$ python3 -q
>>> import numpy as np
>>> np.set_printoptions(precision=1, suppress=True, linewidth=200, floatmode="fixed")
>>> M = np.load("case11.npy")
>>> M
array([[ 4.5,  6.7,  1.0,  6.2],
       [ 8.8,  8.8, -1.1, 11.7],
       [ 5.2,  4.2,  0.5,  5.8],
       [ 5.1,  9.7, -0.3,  8.6],
       [ 7.9,  6.4, -1.4,  9.7],
       [ 4.1,  7.8,  0.1,  6.7],
       [10.6, -4.4,  4.8,  5.1],
       [ 4.7,  3.5,  2.7,  4.4],
       [ 8.0,  2.2,  2.7,  6.6],
       [ 8.8,  9.2, -0.6, 11.7],
       [ 6.1,  2.5,  2.3,  5.3],
       [ 3.0, 12.7, -3.8,  9.2],
       [ 6.1, -3.8,  6.1,  1.2],
       [ 4.1,  5.6,  1.6,  5.3],
       [ 5.6,  4.0,  2.2,  5.6],
       [ 3.4,  9.9, -0.9,  7.4],
       [ 4.0, 10.8, -1.2,  8.4],
       [12.0,  7.8, -0.1, 13.7],
       [ 8.0,  1.0,  3.5,  5.9],
       [ 1.7, -0.8,  4.4, -0.8],
       [ 1.9,  7.4,  0.7,  4.5],
       [ 8.3,  6.7,  0.5,  9.8],
       [ 1.1, -1.6,  4.8, -1.7],
       [ 4.2,  9.0,  0.4,  7.3],
       [ 8.8,  7.6, -1.4, 11.1]])
>>> cen = M - M.mean(axis=0)
>>> evecs = np.linalg.svd(cen)[2][:3]
>>> B = cen - cen @ evecs.T @ evecs
>>> round(np.linalg.norm(B) / np.linalg.norm(cen), 1)
np.float64(0.0)
>>> np.diag(evecs.T @ evecs)
array([0.6, 0.9, 1.0, 0.5])
>>> np.round(B.std(axis=0), 1) + 0
array([0.0, 0.0, 0.0, 0.0])
